>>> import numpy as np
>>> np.set_printoptions(precision=1, suppress=True, linewidth=160)
>>> F = np.array([[8.0, -5.0, 0.0, 2.0],
...     [6.0, -5.0, 0.0, 4.0],
...     [6.0, -9.0, 2.0, 6.0],
...     [6.0, -9.0, 0.0, 8.0]])
>>> rng = np.random.default_rng(270)
>>> lab = rng.permutation(4)
>>> M2 = F[:, lab] * rng.choice([-1, 1], 4)
>>> M2
array([[0., 2., 5., 8.],
       [0., 4., 5., 6.],
       [2., 6., 9., 6.],
       [0., 8., 9., 6.]])
>>> U, _, VT = np.linalg.svd(F.T @ M2)
>>> np.round(U @ VT, 1) + 0
array([[ 0.,  0.,  0.,  1.],
       [ 0.,  0., -1.,  0.],
       [ 1.,  0.,  0.,  0.],
       [ 0.,  1.,  0.,  0.]])
>>> lab
array([2, 3, 1, 0])
>>> M2 = F[0, 0] * F[1:] - np.outer(F[1:, 0], F[0])
>>> M2
array([[  0., -10.,   0.,  20.],
       [  0., -42.,  16.,  36.],
       [  0., -42.,   0.,  52.]])
>>> np.linalg.matrix_rank(M2), np.linalg.matrix_rank(F)
(np.int64(3), np.int64(4))
>>> q, r_ = np.linalg.qr(F)
>>> np.trace(q @ q.T)
np.float64(4.0)
>>> round(float(abs(r_[0, 0])), 1), np.round(np.linalg.norm(F[:, 0]), 1)
(13.1, np.float64(13.1))
>>> r_
array([[-13.1,  13.6,  -0.9,  -9.5],
       [  0. ,  -5.3,   1.1,   5.2],
       [  0. ,   0. ,  -1.4,   1.5],
       [  0. ,   0. ,   0. ,   0.8]])
>>> np.allclose(r_.T @ r_, F.T @ F)
True
>>> np.round(q.T @ q, 1) + 0
array([[1., 0., 0., 0.],
       [0., 1., 0., 0.],
       [0., 0., 1., 0.],
       [0., 0., 0., 1.]])
>>> W0 = np.loadtxt("w.csv", delimiter=",")
>>> W0
array([[ 0.5,  0.5, -0.1,  0.7, -1. ,  0.2, -0.5, -0.3, -1. ,  1.5,  2.1],
       [-0.7, -1. , -0.4,  0.2,  1.3,  0.6, -0.6, -0.2,  0. , -0.7, -0.5],
       [-0.3, -1.3, -0.2,  1.3, -0.7,  1.5, -0.1, -1.4,  0.3, -0.4,  0.6]])
>>> f, r1 = W0[2], W0[0]
>>> round(float(f @ f), 1)
8.8
>>> round(f @ r1, 1)
np.float64(2.0)
>>> p = (f @ r1) / (f @ f) * f
>>> p.round(1) + 0
array([-0.1, -0.3,  0. ,  0.3, -0.2,  0.3,  0. , -0.3,  0.1, -0.1,  0.1])
>>> np.round(np.outer(f, r1), 1) + 0
array([[-0.2, -0.2,  0. , -0.2,  0.3, -0.1,  0.2,  0.1,  0.3, -0.4, -0.6],
       [-0.6, -0.6,  0.1, -0.9,  1.3, -0.3,  0.6,  0.4,  1.3, -2. , -2.7],
       [-0.1, -0.1,  0. , -0.1,  0.2,  0. ,  0.1,  0.1,  0.2, -0.3, -0.4],
       [ 0.6,  0.6, -0.1,  0.9, -1.3,  0.3, -0.6, -0.4, -1.3,  2. ,  2.7],
       [-0.4, -0.4,  0.1, -0.5,  0.7, -0.1,  0.4,  0.2,  0.7, -1. , -1.5],
       [ 0.8,  0.8, -0.2,  1. , -1.5,  0.3, -0.8, -0.4, -1.5,  2.2,  3.2],
       [ 0. ,  0. ,  0. , -0.1,  0.1,  0. ,  0. ,  0. ,  0.1, -0.2, -0.2],
       [-0.7, -0.7,  0.1, -1. ,  1.4, -0.3,  0.7,  0.4,  1.4, -2.1, -2.9],
       [ 0.2,  0.2,  0. ,  0.2, -0.3,  0.1, -0.2, -0.1, -0.3,  0.4,  0.6],
       [-0.2, -0.2,  0. , -0.3,  0.4, -0.1,  0.2,  0.1,  0.4, -0.6, -0.8],
       [ 0.3,  0.3, -0.1,  0.4, -0.6,  0.1, -0.3, -0.2, -0.6,  0.9,  1.3]])
>>> M2 = np.array([[2, 2, 1],
...     [3, 3, 3],
...     [1, 1, 3],
...     [2, 3, 1],
...     [0, 1, 1],
...     [3, 2, 1],
...     [3, 1, 0],
...     [1, 2, 1],
...     [1, 3, 0],
...     [0, 3, 3],
...     [2, 1, 1]])
>>> np.vstack([W0, M2.T]).shape
(6, 11)
>>> W0 @ M2
array([[ 5.8,  6.4,  7.9],
       [-5.6, -5.3, -5.6],
       [ 2.2, -1.1, -4.7]])
>>> np.einsum("ij,ij->i", W0, W0)
array([10. ,  4.9,  8.8])
>>> np.linalg.matrix_rank(np.vstack([W0, M2.T]))
np.int64(6)
>>> np.linalg.matrix_rank(W0 @ M2)
np.int64(3)
>>> M2.T @ W0.T
array([[ 5.8, -5.6,  2.2],
       [ 6.4, -5.3, -1.1],
       [ 7.9, -5.6, -4.7]])
>>> A = np.array([[2, 3, -1, 3, 3],
...     [3, 2, 3, -1, 3],
...     [-1, 3, 2, 3, -1],
...     [3, -1, 3, 2, 3],
...     [3, 3, -1, 3, 2]])
>>> A
array([[ 2,  3, -1,  3,  3],
       [ 3,  2,  3, -1,  3],
       [-1,  3,  2,  3, -1],
       [ 3, -1,  3,  2,  3],
       [ 3,  3, -1,  3,  2]])
>>> lab = rng.permutation(5)
>>> M2 = A[:, lab] * rng.choice([-1, 1], 5)
>>> M2
array([[-3,  2, -1,  3, -3],
       [-2,  3,  3,  3,  1],
       [-3, -1,  2, -1, -3],
       [ 1,  3,  3,  3, -2],
       [-3,  3, -1,  2, -3]])
>>> U, _, VT = np.linalg.svd(A.T @ M2)
>>> np.round(np.linalg.lstsq(A, M2)[0], 1) + 0
array([[ 0.,  1.,  0.,  0.,  0.],
       [-1.,  0.,  0.,  0.,  0.],
       [ 0.,  0.,  1.,  0.,  0.],
       [ 0.,  0.,  0.,  0., -1.],
       [ 0.,  0.,  0.,  1.,  0.]])
>>> np.round(U @ VT, 1) + 0
array([[ 0.,  1.,  0.,  0.,  0.],
       [-1.,  0.,  0.,  0.,  0.],
       [ 0.,  0.,  1.,  0.,  0.],
       [ 0.,  0.,  0.,  0., -1.],
       [ 0.,  0.,  0.,  1.,  0.]])
>>> np.round(np.linalg.det(M2.T), 1)
np.float64(678.0)
>>> np.round(np.linalg.det(M2[::-1]), 1)
np.float64(678.0)
